$ ipython --no-banner

In [1]: import numpy as np

In [2]: np.set_printoptions(precision=3, suppress=True, linewidth=160)

In [3]: J = np.diag(3 * np.array([2, 2, 0, 1])) + np.array([[2, 2, 4, 2], [5, 5, 1, 4], [0, 1, 0, 0], [3, 1, 3, 5]])

In [4]: J
Out[4]: 
array([[ 8,  2,  4,  2],
       [ 5, 11,  1,  4],
       [ 0,  1,  0,  0],
       [ 3,  1,  3,  8]])

In [5]: O, evecs = np.linalg.qr(J[:, :3])[0], np.linalg.qr(J[:, 3:])[0]

In [6]: sig = np.linalg.svd(O.T @ evecs, compute_uv=False)

In [7]: sig
Out[7]: array([0.994])

In [8]: A = np.load("w.npy")

In [9]: A
Out[9]: 
array([[3., 1.],
       [0., 3.]])

In [10]: # triangular: eigenvalues sit on the diagonal

In [11]: t3 = np.stack([A, -3 * A, A[::-1]])

In [12]: np.linalg.matrix_rank(t3.reshape(3, -1))
Out[12]: np.int64(2)

In [13]: (t3 @ A.T).shape
Out[13]: (3, 2, 2)

In [14]: np.einsum("bij,cij->bc", t3, t3)
Out[14]: 
array([[ 19., -57.,   6.],
       [-57., 171., -18.],
       [  6., -18.,  19.]])

In [15]: rng = np.random.default_rng(173)

In [16]: z = rng.permutation(2)

In [17]: z
Out[17]: array([0, 1])

In [18]: out = A[z][:, z]

In [19]: np.trace(out)
Out[19]: np.float64(6.0)

In [20]: np.sort(np.abs(np.linalg.eigvals(out)))
Out[20]: array([3., 3.])

In [21]: np.diag(out)
Out[21]: array([3., 3.])

In [22]: K = np.array([[6, 4, 1, 2], [4, 6, 1, -2], [1, 1, 10, 4], [2, -2, 4, 8]])

In [23]: # equal to its transpose

In [24]: O, evecs = np.linalg.qr(K[:, :2])[0], np.linalg.qr(K[:, 2:])[0]

In [25]: sig = np.linalg.svd(O.T @ evecs, compute_uv=False)

In [26]: np.degrees(np.arccos(sig.clip(0, 1)))
Out[26]: array([11.106, 72.704])

In [27]: (sig > 0.9).sum()
Out[27]: np.int64(1)

In [28]: Lm = np.linalg.cholesky(K)

In [29]: Lm @ Lm.T
Out[29]: 
array([[ 6.,  4.,  1.,  2.],
       [ 4.,  6.,  1., -2.],
       [ 1.,  1., 10.,  4.],
       [ 2., -2.,  4.,  8.]])

In [30]: Lm
Out[30]: 
array([[ 2.449,  0.   ,  0.   ,  0.   ],
       [ 1.633,  1.826,  0.   ,  0.   ],
       [ 0.408,  0.183,  3.13 ,  0.   ],
       [ 0.816, -1.826,  1.278,  1.539]])

In [31]: K / np.sqrt(np.outer(np.diag(K), np.diag(K)))
Out[31]: 
array([[ 1.   ,  0.667,  0.129,  0.289],
       [ 0.667,  1.   ,  0.129, -0.289],
       [ 0.129,  0.129,  1.   ,  0.447],
       [ 0.289, -0.289,  0.447,  1.   ]])

In [32]: ev, evecs = np.linalg.eig(K)

In [33]: np.sort(np.linalg.eigvals(K @ K))
Out[33]: array([  0.347,  33.675,  97.832, 188.146])

In [34]: round(np.prod(ev), 3)
Out[34]: np.float64(464.0)

In [35]: np.sort(np.linalg.eigvals(np.linalg.inv(K)))
Out[35]: array([0.073, 0.101, 0.172, 1.697])

In [36]: np.round(K @ evecs[:, 0] - ev[0] * evecs[:, 0], 3) + 0
Out[36]: array([0., 0., 0., 0.])

In [37]: np.sort(np.linalg.eigvals(K.T))
Out[37]: array([ 0.589,  5.803,  9.891, 13.717])

In [38]: cov = K.T @ K

In [39]: np.diag(cov)
Out[39]: array([ 57,  57, 118,  88])

In [40]: cov
Out[40]: 
array([[ 57,  45,  28,  24],
       [ 45,  57,  12, -16],
       [ 28,  12, 118,  72],
       [ 24, -16,  72,  88]])

In [41]: np.trace(cov), (K ** 2).sum()
Out[41]: (np.int64(320), np.int64(320))

In [42]: np.linalg.eigvalsh(cov)[::-1]
Out[42]: array([188.146,  97.832,  33.675,   0.347])

In [43]: (K @ K.T).shape
Out[43]: (4, 4)

In [44]: x0 = np.array([0, -3, -3, 0])

In [45]: np.linalg.norm(K @ x0) <= np.linalg.norm(K, 2) * np.linalg.norm(x0) + 1e-9
Out[45]: np.True_

In [46]: K @ (2 * x0)
Out[46]: array([-30, -42, -66, -12])

In [47]: K * x0
Out[47]: 
array([[  0, -12,  -3,   0],
       [  0, -18,  -3,   0],
       [  0,  -3, -30,   0],
       [  0,   6, -12,   0]])

In [48]: np.sign((K @ x0).round(6))
Out[48]: array([-1, -1, -1, -1])

In [49]: K @ np.ones(4)
Out[49]: array([13.,  9., 16., 12.])

In [50]: K @ np.eye(4)[3]
Out[50]: array([ 2., -2.,  4.,  8.])

In [51]: M = np.loadtxt("sample5.csv", delimiter=",")

In [52]: M
Out[52]: 
array([[-2.   , -0.4  ,  0.1  , -0.3  , -1.1  ,  1.5  ],
       [ 1.038,  0.058,  1.122, -1.959,  1.179,  3.198],
       [ 1.   ,  0.   ,  1.1  , -2.   ,  1.2  ,  3.2  ]])

In [53]: np.linalg.matrix_rank(M, rtol=0.1)
Out[53]: np.int64(2)

In [54]: [round(float(x), 3) for x in np.linalg.svd(M, compute_uv=False)[:3]]
Out[54]: [6.001, 2.719, 0.056]

In [55]: np.linalg.cond(M) > 100
Out[55]: np.True_
